$ python3 -q
>>> import numpy as np
>>> np.set_printoptions(precision=3, suppress=True, linewidth=140)
>>> K = np.load("m.npy")
>>> print(K)
[[-0.195  0.13  -0.495 -0.246 -0.564 -0.239  0.082  0.508]
 [-0.274 -0.287 -0.308 -0.428  0.062  0.488  0.471 -0.317]
 [-0.156 -0.629 -0.314  0.135 -0.016  0.117 -0.671  0.007]
 [ 0.313  0.122  0.244 -0.256 -0.677  0.307 -0.287 -0.359]
 [-0.742 -0.083  0.383  0.07  -0.254 -0.357  0.027 -0.312]
 [ 0.391 -0.441  0.037 -0.455  0.052 -0.633  0.099 -0.177]
 [-0.234  0.167  0.321 -0.669  0.325  0.115 -0.371  0.33 ]
 [ 0.078 -0.511  0.501  0.113 -0.217  0.235  0.301  0.525]]
>>> rng = np.random.default_rng(6639)
>>> A2 = K + rng.integers(-2, 3, (8, 7)) @ rng.integers(-2, 3, (7, 8))
>>> print(A2)
[[ -8.195  -7.87    6.505   0.754  -1.564   6.761  -0.918   0.508]
 [ -2.274   0.713  -7.308   0.572   4.062   0.488   4.471  -0.317]
 [  6.844   3.371  -8.314   4.135  -1.016  -0.883  -1.671  -0.993]
 [ -9.687  -1.878   2.244   0.744  -1.677   2.307  -5.287  -0.359]
 [  5.258   1.917  -7.617   1.07  -16.254  -6.357  -2.973 -11.312]
 [ -3.609   0.559   0.037   0.545   8.052  -1.633  -3.901   1.823]
 [ -5.234  -4.833  -1.679  -6.669  -5.675  -1.885   1.629 -10.67 ]
 [  8.078   8.489  -1.499   3.113   7.783  -4.765  -1.699   8.525]]
>>> print(A2 - K)
[[ -8.  -8.   7.   1.  -1.   7.  -1.   0.]
 [ -2.   1.  -7.   1.   4.   0.   4.   0.]
 [  7.   4.  -8.   4.  -1.  -1.  -1.  -1.]
 [-10.  -2.   2.   1.  -1.   2.  -5.   0.]
 [  6.   2.  -8.   1. -16.  -6.  -3. -11.]
 [ -4.   1.   0.   1.   8.  -1.  -4.   2.]
 [ -5.  -5.  -2.  -6.  -6.  -2.   2. -11.]
 [  8.   9.  -2.   3.   8.  -5.  -2.   8.]]
>>> print(np.abs(A2 - K).sum(axis=1))
[33. 19. 27. 23. 53. 21. 39. 45.]
>>> print(np.linalg.matrix_rank(A2 - K, tol=1e-8))
7
>>> print(np.round(np.linalg.svd(A2 - K, compute_uv=False), 3) + 0)
[27.939 26.803 11.179 10.197  7.838  3.626  1.224  0.   ]
>>> def softmax(z):
...     e = np.exp(z - z.max(axis=-1, keepdims=True))
...     return e / e.sum(axis=-1, keepdims=True)
... 
>>> print(np.round(softmax(A2[1] + 4), 3) + 0)
[0.001 0.013 0.    0.012 0.383 0.011 0.576 0.005]
>>> S = A2 @ A2.T / np.sqrt(8)
>>> print(softmax(S)[1] @ A2)
[-2.274  0.713 -7.308  0.572  4.062  0.488  4.471 -0.317]
>>> M = np.load("test0.npy")
>>> print(M)
[[ 4.289 -4.329 -2.986 -3.606  0.222 -0.098]
 [ 8.595 -2.799 -2.333 -4.242  1.181  0.264]
 [ 0.732 -1.467  1.102  0.785 -0.699  1.406]
 [-4.755  1.411  0.987  1.794 -1.269 -0.593]
 [ 0.587  1.181  2.981  2.153  2.618  1.239]
 [ 1.754  0.324 -1.898 -1.894 -0.36  -2.125]
 [ 5.671 -1.34  -0.639 -1.527  2.441 -1.348]
 [-3.681  3.756  1.368  2.747 -0.403 -0.347]
 [ 3.512  3.108  2.98   1.258  5.255 -2.917]
 [-8.87   4.612  3.44   4.938  0.203 -2.109]]
>>> proj = M @ np.linalg.solve(M.T @ M, M.T)
>>> print(np.allclose(proj @ proj, proj))
True
>>> print(proj @ M[:, 5])
[-0.098  0.264  1.406 -0.593  1.239 -2.125 -1.348 -0.347 -2.917 -2.109]
>>> print(np.diag(proj))
[0.619 0.478 0.878 0.248 0.543 0.473 0.695 0.723 0.779 0.563]
>>> print(np.round(np.linalg.eigvalsh(proj), 3) + 0)
[0. 0. 0. 0. 1. 1. 1. 1. 1. 1.]
